$ python3 -q
>>> import numpy as np
>>> from numpy import linalg as LA
>>> np.set_printoptions(precision=2, suppress=True, linewidth=200, legacy="1.25")
>>> def tidy(a):
...     return np.round(a, 2) + 0
... 
>>> mat = np.loadtxt("out5.csv", delimiter=",")
>>> tidy(mat)
array([[-0.18,  0.97,  0.15],
       [-0.98, -0.16, -0.15],
       [-0.12, -0.17,  0.98]])
>>> x = np.array([-7, 6, -1])
>>> tidy(LA.norm(x)), tidy(LA.norm(mat @ x))
(9.27, 9.27)
>>> tidy(np.abs(LA.eigvals(mat)))
array([1., 1., 1.])
>>> [p for p in range(1, 25) if np.allclose(LA.matrix_power(mat, p), np.eye(3))]
[]
>>> tidy(LA.pinv(mat))
array([[-0.18, -0.98, -0.12],
       [ 0.97, -0.16, -0.17],
       [ 0.15, -0.15,  0.98]])
>>> tidy(mat.T @ mat)
array([[1., 0., 0.],
       [0., 1., 0.],
       [0., 0., 1.]])
>>> tidy(LA.svd(mat, compute_uv=False))
array([1., 1., 1.])
>>> tidy(mat[:, 1] @ mat[:, 2])
0.0
>>> Q, vecs = LA.qr(mat[:, :1])[0], LA.qr(mat[:, 1:])[0]
>>> sigma = LA.svd(Q.T @ vecs, compute_uv=False)
>>> tidy(np.degrees(np.arccos(sigma.clip(0, 1))))
array([90.])
>>> tidy(sigma)
array([0.])
>>> tidy(LA.det(2 * mat)), tidy(LA.det(mat))
(8.0, 1.0)
>>> tidy(np.einsum("ii->", mat))
0.63
>>> tidy(np.kron(np.eye(2, dtype=int), mat))
array([[-0.18,  0.97,  0.15,  0.  ,  0.  ,  0.  ],
       [-0.98, -0.16, -0.15,  0.  ,  0.  ,  0.  ],
       [-0.12, -0.17,  0.98,  0.  ,  0.  ,  0.  ],
       [ 0.  ,  0.  ,  0.  , -0.18,  0.97,  0.15],
       [ 0.  ,  0.  ,  0.  , -0.98, -0.16, -0.15],
       [ 0.  ,  0.  ,  0.  , -0.12, -0.17,  0.98]])
>>> tidy(LA.det(mat.T))
1.0
>>> tidy(np.einsum("ij,ji->", mat, mat))
-0.87
